$ python -q
>>> import numpy as np
>>> from numpy import linalg as LA
>>> np.set_printoptions(precision=2, suppress=True, linewidth=120)
>>> E = np.loadtxt("m.csv", delimiter=",")
>>> print(E)
[[-14.87   0.73 -13.28   1.43]
 [ 12.95  12.46   4.68  -7.42]
 [  1.56   4.54 -18.97   4.15]
 [ -2.18  -4.09 -19.39  -1.61]
 [ -5.46 -17.17  -1.05   8.61]
 [-10.26   0.82   6.32 -15.94]
 [-13.89   1.17  13.07  -5.9 ]
 [  6.65  16.53   9.05   0.8 ]
 [ 13.85 -14.35  -1.37   0.56]
 [ -5.86  -3.42  -8.18  16.94]
 [  6.58 -12.56   1.03 -14.06]
 [ -9.62   1.89   2.43  17.26]]
>>> Xs = E - E.mean(axis=0)
>>> vecs = LA.svd(Xs)[2][:1]
>>> other = Xs - Xs @ vecs.T @ vecs
>>> print(LA.norm(other, axis=1).round(6).argmax())
8
>>> print(round(LA.norm(other) / LA.norm(Xs), 2))
0.79
>>> print((Xs @ vecs.T).std(axis=0))
[12.15]
>>> print(np.diag(vecs.T @ vecs))
[0.09 0.11 0.41 0.39]
>>> print(np.cov(Xs @ vecs.T, rowvar=False))
161.06748806395962
>>> hat = E @ LA.solve(E.T @ E, E.T)
>>> print(np.trace(hat))
4.0
>>> vec = np.array([2, -2, -3, 2])
>>> y = E @ vec
>>> print(LA.lstsq(E, y)[0])
[ 2. -2. -3.  2.]
>>> print(np.round(LA.pinv(E) @ E, 2) + 0)
[[1. 0. 0. 0.]
 [0. 1. 0. 0.]
 [0. 0. 1. 0.]
 [0. 0. 0. 1.]]
>>> rng = np.random.default_rng(738)
>>> y = y + 0.1 * rng.normal(size=12)
>>> print(y)
[ 11.46 -27.76  59.31  58.97  43.74 -72.85 -81.05 -45.12  61.48  53.5    7.06   4.05]
>>> beta, *_ = LA.lstsq(E, y)
>>> print(beta.round())
[ 2. -2. -3.  2.]
>>> print(beta)
[ 2.   -1.99 -3.    1.99]
>>> print([round(float(LA.norm(LA.solve(E.T @ E + lam * np.eye(4), E.T @ y))), 2) for lam in (0, 1, 10, 100)])
[4.58, 4.57, 4.54, 4.26]
>>> D = LA.norm(E[:, None] - E[None], axis=-1)
>>> print(D[1])
[36.23  0.   29.76 33.41 38.82 27.38 30.34 11.95 28.63 36.94 26.91 35.15]
>>> print(np.unravel_index(D.round(6).argmax(), D.shape))
(np.int64(1), np.int64(4))
>>> print(LA.norm(E - E.mean(axis=0), axis=1))
[17.37 22.52 18.44 17.63 18.44 20.38 20.6  22.51 20.44 18.23 20.46 19.41]
>>> print(np.flatnonzero(D[1] < D.mean() / 2))
[1 7]
>>> print(LA.norm(E, axis=1))
[20.   20.   20.   20.   20.   20.   20.   20.   20.   20.   19.99 20.  ]
>>> C2 = np.cov(E, rowvar=False)
>>> print(np.corrcoef(E.T))
[[ 1.    0.04  0.05 -0.21]
 [ 0.04  1.    0.2  -0.06]
 [ 0.05  0.2   1.   -0.31]
 [-0.21 -0.06 -0.31  1.  ]]
>>> print(np.median(E, axis=0))
[-3.82  0.77 -0.01  0.68]
>>> print(E.std(axis=0))
[ 9.55  9.69 10.2  10.09]
>>> print(C2)
[[ 99.55   3.9    5.34 -22.31]
 [  3.9  102.46  21.86  -6.54]
 [  5.34  21.86 113.52 -34.77]
 [-22.31  -6.54 -34.77 111.05]]
>>> m1 = np.load("data.npy")
>>> print(m1)
[[1. 0. 5. 3. 4. 2.]
 [0. 0. 2. 0. 1. 0.]
 [0. 0. 0. 2. 0. 2.]
 [0. 0. 0. 0. 1. 0.]
 [0. 1. 1. 1. 1. 0.]
 [0. 2. 1. 1. 0. 1.]]
>>> print(m1.reshape(2, -1))
[[1. 0. 5. 3. 4. 2. 0. 0. 2. 0. 1. 0. 0. 0. 0. 2. 0. 2.]
 [0. 0. 0. 0. 1. 0. 0. 1. 1. 1. 1. 0. 0. 2. 1. 1. 0. 1.]]
>>> m1.reshape(6, 7)
Traceback (most recent call last):
  File "<python-input-40>", line 1, in <module>
    m1.reshape(6, 7)
    ~~~~~~~~~~^^^^^^
ValueError: cannot reshape array of size 36 into shape (6,7)
>>> blk = m1.reshape(6, 2, -1)
>>> print(np.einsum("ihd,jhd->hij", blk, blk).shape)
(2, 6, 6)
>>> other = np.array([[0, -1], [3, -1], [-1, -1], [2, 3], [0, 3], [0, -2]])
>>> other @ m1
Traceback (most recent call last):
  File "<python-input-44>", line 1, in <module>
    other @ m1
    ~~~~~~^~~~
ValueError: matmul: Input operand 1 has a mismatch in its core dimension 0, with gufunc signature (n?,k),(k,m?)->(n?,m?) (size 6 is different from 2)
>>> print(np.einsum("ik,kj->ji", m1, other))
[[ 1. -2.  4.  0.  4.  7.]
 [11.  1.  2.  3.  4. -2.]]
>>> print(LA.matrix_rank(np.vstack([m1, other.T])))
6
>>> print(np.einsum("ij,ij->i", m1, m1))
[55.  5.  8.  1.  4.  7.]
